% python3 -q
>>> import numpy as np
>>> from numpy import linalg as LA
>>> np.set_printoptions(precision=3, suppress=True, linewidth=120, floatmode="fixed")
>>> Y = np.array([[-7, 5, -8, -2], [8, -6, 4, -7], [-7, -2, -5, -2], [1, 3, 3, -7]])
>>> m1 = np.triu(Y)
>>> print(m1)
[[-7  5 -8 -2]
 [ 0 -6  4 -7]
 [ 0  0 -5 -2]
 [ 0  0  0 -7]]
>>> # triangular
>>> x = np.array([3, 3, -1, 2])
>>> print(np.einsum("ij,j->i", m1, x))
[ -2 -36   1 -14]
>>> print(m1 @ x)
[ -2 -36   1 -14]
>>> print((m1 @ x).argmax())
2
>>> print(LA.norm(m1 @ x) <= LA.norm(m1, 2) * LA.norm(x) + 1e-9)
True
>>> print(m1 @ np.eye(4)[3])
[-2.000 -7.000 -2.000 -7.000]
>>> Y = m1 ** -1
Traceback (most recent call last):
  File "<python-input-13>", line 1, in <module>
    Y = m1 ** -1
        ~~~^^~~~
ValueError: Integers to negative integer powers are not allowed.
>>> Y = LA.inv(m1)
>>> print(np.allclose(Y, m1.T))
False
>>> print(LA.inv(Y))
[[-7.000  5.000 -8.000 -2.000]
 [-0.000 -6.000  4.000 -7.000]
 [-0.000 -0.000 -5.000 -2.000]
 [-0.000 -0.000 -0.000 -7.000]]
>>> print(np.round(m1 @ Y, 3) + 0)
[[1.000 0.000 0.000 0.000]
 [0.000 1.000 0.000 0.000]
 [0.000 0.000 1.000 0.000]
 [0.000 0.000 0.000 1.000]]
>>> print(round(LA.slogdet(m1)[0], 3))
1.0
>>> print(round(float(LA.det(m1) * LA.det(Y)), 3))
1.0
>>> x = np.array([-3, 1, 2, -2])
>>> h1 = np.maximum(m1 @ x, 0)
>>> print(np.flatnonzero(h1 > 1e-9))
[0 1 3]
>>> print(h1)
[14 16  0 14]
>>> print(np.tanh(m1 @ x))
[ 1.000  1.000 -1.000  1.000]
>>> print([int(LA.matrix_rank(LA.matrix_power(m1, p))) for p in range(1, 5)])
[4, 4, 4, 4]
>>> print(m1 @ m1)
[[ 49 -65 116   9]
 [  0  36 -44  83]
 [  0   0  25  24]
 [  0   0   0  49]]
>>> print(LA.matrix_power(m1, 2))
[[ 49 -65 116   9]
 [  0  36 -44  83]
 [  0   0  25  24]
 [  0   0   0  49]]
>>> print(np.trace(m1))
-25
>>> print(m1 @ m1)
[[ 49 -65 116   9]
 [  0  36 -44  83]
 [  0   0  25  24]
 [  0   0   0  49]]
>>> print(np.allclose(m1, m1.T))
False
>>> print(round(float(np.abs(LA.eigvals(m1)).max()), 3))
7.0
>>> print(round(LA.det(m1), 3))
1470.0
>>> print((m1 + m1.T) / 2)
[[-7.000  2.500 -4.000 -1.000]
 [ 2.500 -6.000  2.000 -3.500]
 [-4.000  2.000 -5.000 -1.000]
 [-1.000 -3.500 -1.000 -7.000]]
>>> W0 = np.load("sample0.npy")
>>> print(W0)
[[ 3  3  3  2]
 [-3 -1 -1 -3]
 [-3 -1 -1 -3]]
>>> # rows 1 and 2 are equal
>>> r = LA.matrix_rank(W0)
>>> print(r)
2
>>> ns = LA.svd(W0)[2][r:].T
>>> print([int(LA.matrix_rank(W0[:i])) for i in range(1, len(W0) + 1)])
[1, 2, 2]
>>> print(ns.shape)
(4, 2)
>>> print(ns @ ns.T)
[[ 0.547 -0.117 -0.117 -0.469]
 [-0.117  0.525 -0.475  0.101]
 [-0.117 -0.475  0.525  0.101]
 [-0.469  0.101  0.101  0.402]]
>>> print(np.allclose(W0[:-1].T @ LA.lstsq(W0[:-1].T, W0[-1])[0], W0[-1]))
True
>>> print(W0 @ LA.pinv(W0) @ W0)
[[ 3.000  3.000  3.000  2.000]
 [-3.000 -1.000 -1.000 -3.000]
 [-3.000 -1.000 -1.000 -3.000]]
>>> print(LA.lstsq(W0[:-1].T, W0[-1])[2])
2
>>> print(round(np.trace(LA.pinv(W0) @ W0), 3))
2.0
>>> U, sv, vt = LA.svd(W0)
>>> print(sv.round(3) + 0)
[8.096 2.337 0.000]
>>> Y = U[:, :2] @ np.diag(sv[:2]) @ vt[:2]
>>> print(np.round(LA.norm(W0 - Y) / LA.norm(W0), 3))
0.0
>>> print(np.round(np.abs(W0 - Y).max(), 3))
0.0
>>> print(round(float(LA.norm(W0 - Y, 2)), 3), np.round(sv[2], 3))
0.0 0.0
>>> print(LA.matrix_rank(Y))
2
>>> J = np.load("a.npy")
>>> print(J)
[[  0.000 -18.000  15.000]
 [  6.000 -39.000  30.000]
 [  6.000 -48.000  39.000]]
>>> U, sv, vt = LA.svd(J)
>>> print(np.argmax(sv[:-1] / (sv[1:] + 1e-6)) + 1)
1
>>> Y = U[:, :1] @ np.diag(sv[:1]) @ vt[:1]
>>> print(round(float(LA.norm(J - Y) / LA.norm(J)), 3))
0.034
>>> print(LA.matrix_rank(Y))
1
>>> print(np.round(LA.norm(J - Y, 2), 3), np.round(sv[1], 3))
2.719 2.719
>>> print(LA.matrix_rank(J, rtol=0.05))
1
>>> print(Y)
[[  2.278 -18.131  14.477]
 [  4.840 -38.533  30.767]
 [  6.070 -48.323  38.584]]
>>> print(round(float(np.abs(J - Y).max()), 3))
2.278
